$ ipython --no-banner

In [1]: import numpy as np

In [2]: from numpy import linalg as LA

In [3]: np.set_printoptions(precision=2, suppress=True, linewidth=160)

In [4]: def rd(a):
   ...:     return np.round(a, 2) + 0
   ...: 

In [5]: sigma = 5 * 0.9 ** np.arange(3)

In [6]: rng = np.random.default_rng(998093)

In [7]: mat = rng.normal(size=(20, 3)) * rng.permutation(sigma)

In [8]: rd(mat)
Out[8]: 
array([[ -1.  ,  -2.38,   0.17],
       [ -4.1 ,   0.72,  -4.14],
       [ -2.64,  -3.13,  -4.33],
       [  3.7 ,   5.17,   2.42],
       [ -3.17,   5.61,   1.23],
       [  4.85,  -4.69,  -4.95],
       [  7.57,  -6.92,  -4.2 ],
       [  1.57,   2.99, -12.02],
       [  6.98,   2.84,  -0.95],
       [ -1.29,   0.28,  -1.46],
       [  2.32,   4.39,   1.13],
       [ -3.36,  -5.43,  -0.91],
       [  4.53,   2.86,   0.89],
       [  5.12,   0.66,  -1.41],
       [  0.48,   1.16,  -0.81],
       [  2.86,  -3.17,   1.37],
       [ -3.38,  -6.15,  -8.95],
       [  3.4 ,  -3.57,  -0.11],
       [  4.18,  -5.14,  -0.55],
       [ -7.77, -10.72, -16.76]])

In [9]: idx = mat[:, 0] > np.median(mat[:, 0])

In [10]: r0 = mat[idx].mean(axis=0) - mat[~idx].mean(axis=0)

In [11]: (((mat - mat.mean(axis=0)) @ r0 > 0) == idx).mean()
Out[11]: np.float64(0.95)

In [12]: ((mat - mat.mean(axis=0)) @ r0 > 0).astype(int)
Out[12]: array([0, 0, 0, 1, 0, 1, 1, 0, 1, 0, 1, 0, 1, 1, 1, 1, 0, 1, 1, 0])

In [13]: rd(r0)
Out[13]: array([7.02, 0.95, 4.16])

In [14]: idx.astype(int)
Out[14]: array([0, 0, 0, 1, 0, 1, 1, 0, 1, 0, 1, 0, 1, 1, 0, 1, 0, 1, 1, 0])

In [15]: np.argsort(-np.abs(r0).round(6), kind="stable")
Out[15]: array([0, 2, 1])

In [16]: proj = mat @ LA.solve(mat.T @ mat, mat.T)

In [17]: np.trace(proj)
Out[17]: np.float64(3.0)

In [18]: m1 = np.load("sample16.npy")

In [19]: m1
Out[19]: 
array([[1.  , 0.7 , 0.49],
       [0.7 , 1.  , 0.7 ],
       [0.49, 0.7 , 1.  ]])

In [20]: evals, V = LA.eig(m1)

In [21]: rd(m1 @ V[:, 0] - evals[0] * V[:, 0])
Out[21]: array([0., 0., 0.])

In [22]: rd(np.prod(evals))
Out[22]: np.float64(0.26)

In [23]: rd(np.sort(LA.eigvals(m1.T)))
Out[23]: array([0.23, 0.51, 2.26])

In [24]: M2 = np.array([[7], [-8], [8]])

In [25]: Z = np.array([[2, -2, -2, 2]])

In [26]: M = M2 @ Z

In [27]: M
Out[27]: 
array([[ 14, -14, -14,  14],
       [-16,  16,  16, -16],
       [ 16, -16, -16,  16]])

In [28]: # columns 1 and 2 are equal

In [29]: rd(np.trace(LA.pinv(M) @ M))
Out[29]: np.float64(1.0)

In [30]: np.abs(np.diag(LA.qr(M)[1])) > 1e-9
Out[30]: array([ True, False, False])

In [31]: rd(M @ LA.pinv(M) @ M)
Out[31]: 
array([[ 14., -14., -14.,  14.],
       [-16.,  16.,  16., -16.],
       [ 16., -16., -16.,  16.]])

In [32]: rd(LA.norm(M, 2) / LA.norm(M))
Out[32]: np.float64(1.0)

In [33]: np.argsort(-LA.norm(M, axis=0).round(6), kind="stable")[:3]
Out[33]: array([0, 1, 2])

In [34]: U, sigma, VT = LA.svd(M)

In [35]: V = VT[:(sigma > 1e-8).sum()]

In [36]: vec = M[1] + -2 * M[2] + rng.integers(2) * np.eye(4)[0]

In [37]: vec
Out[37]: array([-47.,  48.,  48., -48.])

In [38]: LA.matrix_rank(np.vstack([M, vec]))
Out[38]: np.int64(2)

In [39]: rd(np.diag(V.T @ V))
Out[39]: array([0.25, 0.25, 0.25, 0.25])

In [40]: np.allclose(V.T @ V @ vec, vec)
Out[40]: False

In [41]: F = np.load("x.npy")

In [42]: F
Out[42]: 
array([[ 1,  0,  1],
       [13,  0, 13]])

In [43]: rk = LA.matrix_rank(F)

In [44]: rk
Out[44]: np.int64(1)

In [45]: N = LA.svd(F)[2][rk:].T

In [46]: rd(F @ N)
Out[46]: 
array([[0., 0.],
       [0., 0.]])

In [47]: [int(LA.matrix_rank(F[:, :j + 1])) for j in range(3)]
Out[47]: [1, 1, 1]

In [48]: rd(N @ N.T)
Out[48]: 
array([[ 0.5,  0. , -0.5],
       [ 0. ,  1. ,  0. ],
       [-0.5,  0. ,  0.5]])

In [49]: [int(LA.matrix_rank(np.delete(F, i, axis=0))) for i in range(2)]
Out[49]: [1, 1]

In [50]: np.allclose(F @ N, 0)
Out[50]: True

In [51]: [int(LA.matrix_rank(F[:i])) for i in range(1, len(F) + 1)]
Out[51]: [1, 1]

In [52]: U, sigma, VT = LA.svd(F)

In [53]: V = VT[:(sigma > 1e-8).sum()]

In [54]: vec = F[0] + -2 * F[1] + rng.integers(2) * np.eye(3)[1]

In [55]: vec
Out[55]: array([-25.,   0., -25.])

In [56]: rd(np.diag(V.T @ V))
Out[56]: array([0.5, 0. , 0.5])

In [57]: LA.matrix_rank(np.vstack([F, vec]))
Out[57]: np.int64(1)

In [58]: J = np.loadtxt("out2.csv", delimiter=",")

In [59]: J
Out[59]: 
array([[4., 0.],
       [5., 3.]])

In [60]: # triangular

In [61]: M2 = LA.inv(J)

In [62]: rd(M2)
Out[62]: 
array([[ 0.25,  0.  ],
       [-0.42,  0.33]])

In [63]: rd(LA.slogdet(J)[0])
Out[63]: np.float64(1.0)

In [64]: rd(LA.det(J) * M2)
Out[64]: 
array([[ 3.,  0.],
       [-5.,  4.]])

In [65]: np.allclose(J @ J.T, J.T @ J)
Out[65]: False

In [66]: J @ J
Out[66]: 
array([[16.,  0.],
       [35.,  9.]])

In [67]: np.allclose(J, J.T)
Out[67]: False

In [68]: rd(np.abs(LA.eigvals(J)).max())
Out[68]: np.float64(4.0)

In [69]: idx = rng.permutation(2)

In [70]: M2 = J[:, idx] * rng.choice([-1, 1], 2)

In [71]: M2
Out[71]: 
array([[-0., -4.],
       [-3., -5.]])

In [72]: U, _, VT = LA.svd(J.T @ M2)

In [73]: rd(LA.lstsq(J, M2)[0])
Out[73]: 
array([[ 0., -1.],
       [-1.,  0.]])

In [74]: idx
Out[74]: array([1, 0])

In [75]: q, V = LA.qr(M2[:, :1])[0], LA.qr(M2[:, 1:])[0]

In [76]: sigma = LA.svd(q.T @ V, compute_uv=False)

In [77]: rd(np.degrees(np.arccos(sigma.clip(0, 1))))
Out[77]: array([38.66])

In [78]: (sigma > 0.9).sum()
Out[78]: np.int64(0)

In [79]: A = np.loadtxt("test15.csv", delimiter=",")

In [80]: A
Out[80]: 
array([[ 2.39,  1.87,  0.57],
       [-0.35, -0.39, -0.28],
       [-2.59, -2.92, -0.32],
       [-0.68,  0.38, -0.46]])

In [81]: M2 = np.c_[A[:, :2] @ np.array([[2, -3], [3, -3]]), np.array([-3, -3, -3, 1])]

In [82]: rd(M2)
Out[82]: 
array([[ 10.39, -12.78,  -3.  ],
       [ -1.87,   2.22,  -3.  ],
       [-13.94,  16.53,  -3.  ],
       [ -0.22,   0.9 ,   1.  ]])

In [83]: LA.matrix_rank(np.c_[A, M2])
Out[83]: np.int64(4)

In [84]: rd(LA.norm(LA.qr(A)[0].T @ M2, axis=0) ** 2 / ((M2 ** 2).sum(axis=0) + 1e-12))
Out[84]: array([1.  , 1.  , 0.64])

In [85]: rd(LA.norm(M2 - A @ LA.lstsq(A, M2)[0], axis=0))
Out[85]: array([0.  , 0.  , 3.16])

In [86]: proj = A @ LA.solve(A.T @ A, A.T)

In [87]: rd((np.eye(4) - proj) @ A)
Out[87]: 
array([[0., 0., 0.],
       [0., 0., 0.],
       [0., 0., 0.],
       [0., 0., 0.]])

In [88]: rd(np.trace(proj))
Out[88]: np.float64(3.0)

In [89]: rd(proj @ A[:, 2])
Out[89]: array([ 0.57, -0.28, -0.32, -0.46])

In [90]: rd(LA.eigvalsh(proj))
Out[90]: array([0., 1., 1., 1.])

In [91]: r0 = np.array([-4, 4])

In [92]: rd(np.cross(A[1, :3], A[3, :3]))
Out[92]: array([ 0.29,  0.03, -0.4 ])

In [93]: rd(np.convolve(A[1], r0))
Out[93]: array([ 1.4 ,  0.16, -0.44, -1.12])

In [94]: vec = np.array([1, 0, 1])

In [95]: target = A @ vec

In [96]: rd(LA.solve(A.T @ A, A.T @ target))
Out[96]: array([1., 0., 1.])

In [97]: rd(LA.lstsq(A, target)[0])
Out[97]: array([1., 0., 1.])

In [98]: target = target + 0.1 * rng.normal(size=4)

In [99]: rd(target)
Out[99]: array([ 2.98, -0.72, -2.84, -1.29])

In [100]: coef, *_ = LA.lstsq(A, target)

In [101]: [round(float(LA.norm(LA.solve(A.T @ A + lam * np.eye(3), A.T @ target))), 2) for lam in (0, 1, 10, 100)]
Out[101]: [1.69, 1.01, 0.61, 0.17]

In [102]: U, sigma, VT = LA.svd(A, full_matrices=False)

In [103]: U.shape, sigma.shape, VT.shape
Out[103]: ((4, 3), (3,), (3, 3))

In [104]: rd(U.T @ U)
Out[104]: 
array([[1., 0., 0.],
       [0., 1., 0.],
       [0., 0., 1.]])

In [105]: rd(sigma)
Out[105]: array([5. , 1. , 0.2])

In [106]: feats = np.load("w.npy")

In [107]: feats
Out[107]: 
array([[11., -6.],
       [-6.,  6.]])

In [108]: # equal to its transpose

In [109]: vec = np.array([-1, 3, 1])

In [110]: target = m1 @ vec

In [111]: coef, lr = np.zeros(3), 1 / LA.norm(m1, 2) ** 2

In [112]: for i in range(50):
     ...:     coef -= lr * m1.T @ (m1 @ coef - target)
     ...:     if i % 10 == 0: print(i, round(LA.norm(m1 @ coef - target), 2))
     ...: 
0 0.86
10 0.63
20 0.49
30 0.42
40 0.36

In [113]: rd(LA.cond(m1))
Out[113]: np.float64(10.06)

In [114]: rd(coef)
Out[114]: array([-0.3 ,  1.87,  1.55])

In [115]: rk = LA.matrix_rank(M)

In [116]: rk
Out[116]: np.int64(1)

In [117]: N = LA.svd(M)[2][rk:].T

In [118]: np.allclose(M @ N, 0)
Out[118]: True

In [119]: LA.matrix_rank(M.T @ M), LA.matrix_rank(M @ M.T)
Out[119]: (np.int64(1), np.int64(1))

In [120]: N.shape
Out[120]: (4, 3)

In [121]: [int(LA.matrix_rank(M[:, :j + 1])) for j in range(4)]
Out[121]: [1, 1, 1, 1]

In [122]: evals, V = LA.eig(feats)

In [123]: rd(np.sort(LA.eigvals(LA.inv(feats))))
Out[123]: array([0.07, 0.5 ])

In [124]: np.prod(evals)
Out[124]: np.float64(30.0)

In [125]: feats @ V[:, 0] - evals[0] * V[:, 0]
Out[125]: array([0., 0.])

In [126]: q, _ = LA.qr(np.array([[0.2, -0.7], [0.4, -0.3], [0.6, -1.5], [-0.1, -0.6]]))

In [127]: X = q @ q.T

In [128]: rd(X)
Out[128]: 
array([[ 0.16,  0.  ,  0.31,  0.2 ],
       [ 0.  ,  0.49,  0.27, -0.42],
       [ 0.31,  0.27,  0.74,  0.15],
       [ 0.2 , -0.42,  0.15,  0.61]])

In [129]: # symmetric

In [130]: theta = np.radians(30)

In [131]: r_ = np.eye(4)

In [132]: r_[3, 3] = r_[2, 2] = np.cos(theta)

In [133]: r_[3, 2], r_[2, 3] = -np.sin(theta), np.sin(theta)

In [134]: rd(r_)
Out[134]: 
array([[ 1.  ,  0.  ,  0.  ,  0.  ],
       [ 0.  ,  1.  ,  0.  ,  0.  ],
       [ 0.  ,  0.  ,  0.87,  0.5 ],
       [ 0.  ,  0.  , -0.5 ,  0.87]])

In [135]: M2 = X @ r_.T

In [136]: np.allclose(LA.norm(X, axis=1), LA.norm(M2, axis=1))
Out[136]: True

In [137]: rd(M2)
Out[137]: 
array([[ 0.16,  0.  ,  0.37,  0.02],
       [ 0.  ,  0.49,  0.02, -0.5 ],
       [ 0.31,  0.27,  0.72, -0.24],
       [ 0.2 , -0.42,  0.43,  0.45]])

In [138]: np.allclose(X @ X.T, M2 @ M2.T)
Out[138]: True
